% python3 -q
>>> import numpy as np
>>> np.set_printoptions(precision=3, suppress=True, linewidth=100, legacy="1.25")
>>> def rnd(a):
...     return np.round(a, 3) + 0
... 
>>> M = np.loadtxt("dump.csv", delimiter=",")
>>> M
array([[-1., -5.,  1.,  4., -3., -1.,  4.,  2.],
       [ 2., -5.,  4.,  0., -3.,  0., -1.,  3.],
       [ 3., -2., -2.,  5., -1.,  1.,  0.,  1.],
       [-5., -2.,  3.,  3.,  3.,  0., -4.,  5.],
       [-4.,  1.,  3., -3.,  5.,  1.,  1.,  5.],
       [ 1.,  3.,  3.,  5., -4., -2., -1., -1.]])
>>> G = M.T @ M
>>> (M @ M.T).shape
(6, 6)
>>> np.trace(G), (M ** 2).sum()
(432.0, 432.0)
>>> np.diag(G)
array([56., 68., 48., 84., 69.,  7., 35., 65.])
>>> np.linalg.matrix_rank(G)
6
>>> K = np.loadtxt("a.csv", delimiter=",")
>>> K
array([[ 0., 15.,  0., 15.],
       [ 5.,  0.,  5.,  0.],
       [ 0.,  6.,  0., 15.],
       [ 2.,  0.,  5.,  0.]])
>>> rng = np.random.default_rng(0)
>>> Y = M + rng.integers(-2, 3, (6, 5)) @ rng.integers(-2, 3, (5, 8))
>>> Y
array([[  0., -10.,  -4.,   7., -11.,  -5.,  -6.,   0.],
       [ -4.,  -9.,  16.,  -8.,  -1.,   6.,   7.,  -3.],
       [  9.,  -4.,  -1.,   0.,  -5.,   0.,   0.,   3.],
       [ -1.,  -6.,   5.,  -1.,  -1.,   0.,  -4.,   5.],
       [-11.,   1.,   4.,  -8.,   0.,  -7.,  -7.,   8.],
       [  8.,  -2.,   2.,   6.,  -8.,   2.,  -1.,  -6.]])
>>> np.linalg.matrix_rank(Y - M, tol=1e-8)
5
>>> np.abs(Y - M).sum(axis=1)
array([38., 52., 21., 18., 37., 27.])
>>> Y - M
array([[  1.,  -5.,  -5.,   3.,  -8.,  -4., -10.,  -2.],
       [ -6.,  -4.,  12.,  -8.,   2.,   6.,   8.,  -6.],
       [  6.,  -2.,   1.,  -5.,  -4.,  -1.,   0.,   2.],
       [  4.,  -4.,   2.,  -4.,  -4.,   0.,   0.,   0.],
       [ -7.,   0.,   1.,  -5.,  -5.,  -8.,  -8.,   3.],
       [  7.,  -5.,  -1.,   1.,  -4.,   4.,   0.,  -5.]])
>>> rnd(np.linalg.svd(Y - M, compute_uv=False))
array([23.523, 16.426, 16.058,  9.31 ,  1.156,  0.   ])
